$ python -q
>>> import numpy as np
>>> import numpy.linalg as la
>>> np.set_printoptions(precision=2, suppress=True, linewidth=140, legacy="1.25")
>>> M = np.load("mat.npy")
>>> print(M)
[[ 0.74  0.63 -1.28  1.19]
 [ 1.03  1.32  1.07 -0.19]
 [-0.44 -0.3   1.08  1.59]
 [ 1.48 -1.33  0.21  0.01]]
>>> x0 = np.array([1, 0, 1, 2])
>>> target = M @ x0
>>> print(target)
[1.85 1.73 3.83 1.72]
>>> print(np.round(la.solve(M, target + M[:, 0]), 2) + 0)
[2. 0. 1. 2.]
>>> print(np.round(la.solve(M, 5 * target), 2) + 0)
[ 5.  0.  5. 10.]
>>> print(np.round(la.solve(M.T, M[2]), 2) + 0)
[0. 0. 1. 0.]
>>> x0 = np.array([0, 0, 1, 2])
>>> print((M * x0).sum(axis=1))
[1.11 0.69 4.27 0.24]
>>> print((M @ x0).argmax())
2
>>> print(np.sign((M @ x0).round(6)))
[1. 1. 1. 1.]
>>> print(la.norm(M @ x0) <= la.norm(M, 2) * la.norm(x0) + 1e-9)
True
>>> print(M @ np.eye(4)[3])
[ 1.19 -0.19  1.59  0.01]
>>> print(M @ x0)
[1.11 0.69 4.27 0.24]
>>> print(M * x0)
[[ 0.    0.   -1.28  2.39]
 [ 0.    0.    1.07 -0.38]
 [-0.   -0.    1.08  3.19]
 [ 0.   -0.    0.21  0.03]]
>>> print(M @ np.ones(4))
[1.28 3.24 1.93 0.38]
>>> q, V = la.qr(M[:, :2])[0], la.qr(M[:, 2:])[0]
>>> sigma = la.svd(q.T @ V, compute_uv=False)
>>> print(np.degrees(np.arccos(sigma.clip(0, 1))))
[90. 90.]
>>> feats = np.loadtxt("test10.csv", delimiter=",")
>>> print(feats)
[[ -0.75  -1.75  10.62]
 [ -3.5   13.64   2.79]
 [  2.15   0.09  -4.03]
 [  1.22   4.06   4.23]
 [ -1.14   0.65  -4.48]
 [ -4.26  13.99   2.8 ]
 [  0.31  -4.01   4.42]
 [  0.19  -7.69  -1.19]
 [ -0.21   2.39  -2.92]
 [ -1.44   5.78   0.31]
 [ -2.5   -2.24  -2.23]
 [ -2.87 -23.86   1.77]
 [  0.48 -16.14 -10.91]
 [ -1.06  20.83   4.72]
 [ -2.3   -2.27   4.01]
 [  2.65  12.62   1.18]
 [ -1.28   3.46  -0.56]
 [ -4.32  -2.48  -4.68]
 [ -2.23 -22.18  -4.3 ]
 [  4.81  10.03  -3.37]
 [ -6.84   6.41  -1.24]
 [ -3.94 -10.26 -10.15]
 [  2.73  -3.26  -5.46]
 [  0.88  -3.26   0.32]]
>>> Ac = feats - feats.mean(axis=0)
>>> left, sigma, vt = la.svd(Ac, full_matrices=False)
>>> print((np.sign(left[:, 0]) == np.sign(left[0, 0])).astype(int))
[1 1 0 1 1 1 0 0 1 1 0 0 0 1 0 1 1 0 0 1 1 0 0 0]
>>> print(np.searchsorted(np.cumsum(sigma ** 2) / (sigma ** 2).sum(), 0.9) + 1)
2
>>> print(sigma ** 2 / (sigma ** 2).sum())
[0.82 0.13 0.05]
>>> print(np.abs(left[:, 0]).argmax())
11
>>> print(la.matrix_rank(Ac))
3
>>> print(np.abs(vt[-1]))
[1.   0.03 0.07]
